$ python3 -q
>>> import numpy as np
>>> import numpy.linalg as la
>>> np.set_printoptions(suppress=True, linewidth=100)
>>> E = np.loadtxt("x.csv", delimiter=",")
>>> E
array([[0., 0., 1., 0.],
       [0., 0., 0., 0.],
       [1., 0., 0., 0.],
       [0., 0., 0., 0.]])
>>> def softmax(z):
...     e = np.exp(z - z.max(axis=-1, keepdims=True))
...     return e / e.sum(axis=-1, keepdims=True)
... 
>>> softmax(10 * E[3])
array([0.25, 0.25, 0.25, 0.25])
>>> softmax(E[3])
array([0.25, 0.25, 0.25, 0.25])
>>> att = E @ E.T / np.sqrt(4)
>>> np.round(softmax(att), 3)
array([[0.355, 0.215, 0.215, 0.215],
       [0.25 , 0.25 , 0.25 , 0.25 ],
       [0.215, 0.215, 0.355, 0.215],
       [0.25 , 0.25 , 0.25 , 0.25 ]])
>>> np.round(softmax(att + np.triu(np.full(att.shape, -np.inf), 1)), 3)
array([[1.   , 0.   , 0.   , 0.   ],
       [0.5  , 0.5  , 0.   , 0.   ],
       [0.274, 0.274, 0.452, 0.   ],
       [0.25 , 0.25 , 0.25 , 0.25 ]])
>>> m1 = np.loadtxt("dump.csv", delimiter=",")
>>> m1
array([[-2.,  1.,  3.,  3.],
       [ 0.,  0.,  0.,  0.],
       [ 0.,  0.,  0.,  0.],
       [ 2., -2.,  2.,  0.],
       [ 1.,  2.,  1.,  3.],
       [ 3.,  3., -2.,  4.],
       [ 0.,  0.,  0.,  0.],
       [ 0.,  0.,  0.,  0.],
       [ 4., -1., -1.,  1.],
       [ 1.,  2.,  1.,  3.],
       [ 4., -1., -1.,  1.],
       [ 0.,  0.,  0.,  0.],
       [ 0.,  0.,  0.,  0.],
       [ 0.,  0.,  0.,  0.],
       [ 2.,  1., -3.,  1.],
       [-2.,  1.,  3.,  3.],
       [-2.,  1.,  3.,  3.],
       [ 0.,  0.,  0.,  0.],
       [ 5.,  1.,  0.,  4.],
       [ 0.,  0.,  0.,  0.],
       [ 3.,  0.,  3.,  3.],
       [ 1.,  2.,  1.,  3.],
       [ 2., -2.,  2.,  0.],
       [ 1.,  2.,  1.,  3.],
       [ 2.,  1., -3.,  1.],
       [ 0.,  0.,  0.,  0.],
       [ 0.,  0.,  0.,  0.]])
>>> idx = m1[:, 1] > np.median(m1[:, 1])
>>> f = m1[idx].mean(axis=0) - m1[~idx].mean(axis=0)
>>> round(float((((m1 - m1.mean(axis=0)) @ f > 0) == idx).mean()), 3)
0.889
>>> idx.astype(int)
array([1, 0, 0, 0, 1, 1, 0, 0, 0, 1, 0, 0, 0, 0, 1, 1, 1, 0, 1, 0, 0, 1, 0, 1, 1, 0, 0])
>>> ((m1 - m1.mean(axis=0)) @ f > 0).astype(int)
array([1, 0, 0, 0, 1, 1, 0, 0, 0, 1, 0, 0, 0, 0, 0, 1, 1, 0, 1, 0, 1, 1, 0, 1, 0, 0, 0])
>>> f.round(3)
array([-0.028,  1.92 ,  0.142,  2.506])
